>>> import numpy as np
>>> from numpy import linalg as LA
>>> np.set_printoptions(suppress=True, linewidth=200)
>>> F = np.loadtxt("m.csv", delimiter=",")
>>> print(F)
[[  0.4   0.5  -0.5   1.1   0.1  -1.8   0.9  -0.6   0.4   0.4]
 [ -2.   -0.4   1.4   2.6  -0.2  -0.6  -1.   -0.7   0.5  -1.9]
 [ -1.   -1.    0.7   1.1   0.4  -1.5   0.3  -0.4   0.4  -0.5]
 [ -1.2  -0.5  -0.2   0.5  -0.1   0.6  -1.1   0.1  -0.6  -1.6]
 [ -0.6   0.3  -0.5   0.8   1.9  -1.8   0.3  -1.    0.4   1.3]
 [ -0.4   0.5   0.2   0.8  -0.5  -0.1  -1.4   0.1  -2.    0.9]
 [  0.5   0.2   1.7   0.7  -1.4  -1.4   0.3  -0.9  -0.9   0.9]
 [  0.4   2.3  -1.2  -1.    0.8  -0.6  -0.2   2.    0.2   2.4]
 [  2.8   1.   -0.3  -1.    2.1   0.4  -0.5  -1.4  -0.4   0.3]
 [ -0.8   0.3   2.   -1.   -1.    0.5   0.3  -0.2   0.    0. ]
 [  0.8   0.   -0.2   1.1   0.1   2.    0.    0.4  -0.2   0.5]
 [-18.   24.   28.  -10.  -16.   16.   38.    6.   26.  -10. ]
 [  0.2   0.3  -1.2   0.    1.5  -2.    0.5   0.3   0.9  -0.6]
 [ -1.1   1.4  -0.5   1.1   0.3   0.7   1.4   1.5   0.   -0.6]
 [ -0.7  -0.1  -1.2   1.3   0.7   1.2   0.5  -0.7  -1.5   2.3]
 [  0.   -0.1   0.    0.    0.6   0.6   0.    1.4   1.6  -0.2]
 [  1.1   0.5   0.2  -1.4   1.4  -2.3   1.5   2.3  -1.9   0.8]
 [  1.8   0.1   0.   -0.6  -0.5  -1.1   0.5  -1.2  -0.3   1.7]
 [ -0.2   0.6  -0.8   0.    0.6  -0.9  -1.4  -0.7   0.1   0.8]
 [ -0.9   0.4   0.9  -0.7   2.    0.7   0.6  -0.3   1.1   0. ]
 [  0.3   0.2  -0.8   0.4  -0.2   0.4  -0.9   0.5  -0.9   0.6]
 [  0.3  -0.6   0.8   0.2  -2.   -1.5   0.9  -0.6   1.8   1. ]
 [ -1.3  -0.8   0.3   1.    2.7   0.3  -0.4  -0.6  -0.5   1.9]
 [  0.2   1.5  -0.9  -0.2   1.6   0.7  -0.1   0.3   0.6  -1.3]
 [ -0.5  -0.4   1.8   0.4   1.3  -1.5   0.1  -0.3  -0.2  -0.9]
 [ -1.4  -0.4  -0.7   0.7  -0.2   0.5   1.7  -1.7  -1.7  -0.8]
 [ -0.1  -0.3  -0.5  -0.8   0.8  -0.3   0.8   2.1   0.    0.2]
 [ -1.6  -0.5  -0.3   0.    0.3   0.9   0.5  -2.    0.7   0.9]
 [  0.8  -2.5   0.   -1.4  -0.4  -1.2  -0.5  -1.4  -2.2   1.1]
 [  0.9  -0.1   1.1  -0.2  -1.2  -0.1   0.1   0.8  -0.3   0.7]
 [  1.    1.3   0.5  -0.4  -0.1  -1.   -0.7  -0.7  -1.    0.9]
 [  0.   -0.5   0.7  -0.9  -0.6  -0.4  -0.8  -0.2  -0.1  -0.7]
 [  0.    0.    0.2   1.5   0.5  -1.   -0.9   0.7  -0.3  -1.4]
 [  0.4   0.5   0.7   0.4   0.1  -1.2   1.1   0.6   0.5   0.9]
 [  0.8   0.2  -1.   -0.4  -1.1   0.4  -1.    0.3  -0.3  -1.1]
 [ -1.3  -1.2   1.    0.7   0.7  -1.3   0.4  -1.1  -0.1  -0.4]
 [  1.7   1.1   0.7  -0.6  -0.4  -0.2  -0.1  -0.4   1.1   1.3]
 [ -0.3  -0.5  -1.3  -0.6  -1.1  -0.7  -1.3   0.8  -0.2   1.1]
 [ -0.3  -0.3  -0.1   0.9   0.6  -0.1  -1.1   1.1  -1.1  -0.9]
 [  0.1  -1.1  -0.6   0.9   0.    0.8  -0.6   0.4   0.8   0.3]
 [  1.2  -1.2   0.3   0.   -0.6  -0.2  -1.4   0.1   0.7  -0.5]
 [  0.    1.9  -0.7  -0.1   1.5   0.5  -0.3   1.8  -0.6  -0.4]
 [ -1.6   0.   -1.8  -0.7  -2.   -0.6  -0.2  -0.5  -0.3  -1.4]
 [ -0.3   1.   -0.4   0.7  -1.2   0.7   0.4  -0.6  -1.6   0.6]
 [  1.9   1.1   0.6  -0.2   0.1  -1.1   1.1   1.2   1.2   0.2]]
>>> Xc = F - F.mean(axis=0)
>>> Uu, sig, VT = LA.svd(Xc, full_matrices=False)
>>> print(LA.matrix_rank(Xc))
10
>>> print(np.round(VT[0] * np.sign(VT[0, np.abs(VT[0]).argmax()]), 1))
[-0.3  0.4  0.4 -0.1 -0.2  0.2  0.6  0.1  0.4 -0.2]
>>> print((np.sign(Uu[:, 0]) == np.sign(Uu[0, 0])).astype(int))
[1 1 1 1 1 1 1 1 1 0 1 0 1 0 1 1 1 1 1 1 1 1 1 1 1 1 1 1 1 1 1 1 1 1 1 1 1 1 1 1 1 1 1 1 1]
>>> print(np.abs(VT[0]).argmax())
6
>>> print(sig.round(1))
[67.2  9.   8.   7.1  6.9  5.7  5.2  5.   4.7  4. ]
>>> print(round((sig ** 2).sum() ** 2 / (sig ** 4).sum(), 1))
1.2
>>> print(np.searchsorted(np.cumsum(sig ** 2) / (sig ** 2).sum(), 0.9) + 1)
1
